$ python3 -q
>>> import numpy as np
>>> from numpy import linalg as LA
>>> np.set_printoptions(precision=3, suppress=True, linewidth=200)
>>> K = np.array([[-3, -1, 1, 2], [-1, 0, 3, 0], [-2, 3, 1, -2], [-3, 2, -1, -2]])
>>> print(K)
[[-3 -1  1  2]
 [-1  0  3  0]
 [-2  3  1 -2]
 [-3  2 -1 -2]]
>>> M2 = K[0, 0] * K[1:] - np.outer(K[1:, 0], K[0])
>>> print(M2)
[[  0  -1  -8   2]
 [  0 -11  -1  10]
 [  0  -9   6  12]]
>>> print(np.flatnonzero(~M2.round(6).any(axis=1)))
[]
>>> x = np.array([0, 2, 1, 3])
>>> target = K @ x
>>> print(target)
[ 5  3  1 -3]
>>> print(np.round(LA.solve(K.T, K[2]), 3) + 0)
[0. 0. 1. 0.]
>>> print(np.round(LA.solve(K, target + K[:, 1]), 3) + 0)
[0. 3. 1. 3.]
>>> print(LA.solve(K, target))
[-0.  2.  1.  3.]
>>> f = np.array([-2, -2, 1, 2])
>>> M2 = K + np.outer(f, np.eye(4)[2])
>>> print(M2)
[[-3. -1. -1.  2.]
 [-1.  0.  1.  0.]
 [-2.  3.  2. -2.]
 [-3.  2.  1. -2.]]
>>> Q, _ = LA.qr(np.array([[1.2], [-0.7], [1.1], [-0.2], [1.5]]))
>>> M = Q @ Q.T
>>> print(M)
[[ 0.265 -0.155  0.243 -0.044  0.331]
 [-0.155  0.09  -0.142  0.026 -0.193]
 [ 0.243 -0.142  0.223 -0.041  0.304]
 [-0.044  0.026 -0.041  0.007 -0.055]
 [ 0.331 -0.193  0.304 -0.055  0.414]]
>>> Uu, sv, Vh = LA.svd(M, full_matrices=False)
>>> print(np.cumsum(sv ** 2) / np.sum(sv ** 2))
[1. 1. 1. 1. 1.]
>>> print(np.round(sv / sv[0], 3) + 0)
[1. 0. 0. 0. 0.]
>>> print(np.abs(Uu[:, 0]).round(6).argmax())
4
>>> rng = np.random.default_rng(82759)
>>> labels = rng.permutation(4)
>>> M2 = K[:, labels] * rng.choice([-1, 1], 4)
>>> print(M2)
[[ 3 -1  1  2]
 [ 1 -3  0  0]
 [ 2 -1 -3 -2]
 [ 3  1 -2 -2]]
>>> Uu, _, Vh = LA.svd(K.T @ M2)
>>> print(np.round(Uu @ Vh, 3) + 0)
[[-1.  0.  0.  0.]
 [ 0.  0. -1.  0.]
 [ 0. -1.  0.  0.]
 [ 0.  0.  0.  1.]]
>>> print(labels)
[0 2 1 3]
>>> labels = rng.permutation(5)
>>> print(labels)
[3 2 0 4 1]
>>> M2 = M[labels][:, labels]
>>> print(round(float(LA.det(M2)), 3), np.round(LA.det(M[labels]), 3))
-0.0 -0.0
>>> print(np.round(np.sort(np.abs(LA.eigvals(M2))), 3) + 0)
[0. 0. 0. 0. 1.]
>>> print(M2)
[[ 0.007 -0.041 -0.044 -0.055  0.026]
 [-0.041  0.223  0.243  0.304 -0.142]
 [-0.044  0.243  0.265  0.331 -0.155]
 [-0.055  0.304  0.331  0.414 -0.193]
 [ 0.026 -0.142 -0.155 -0.193  0.09 ]]
>>> t3 = np.stack([M, 4 * M, M[::-1]])
>>> print(LA.matrix_rank(t3))
[1 1 1]
>>> print(LA.norm(t3, axis=(1, 2)))
[1. 4. 1.]
>>> print(np.round(LA.det(t3), 3) + 0)
[0. 0. 0.]
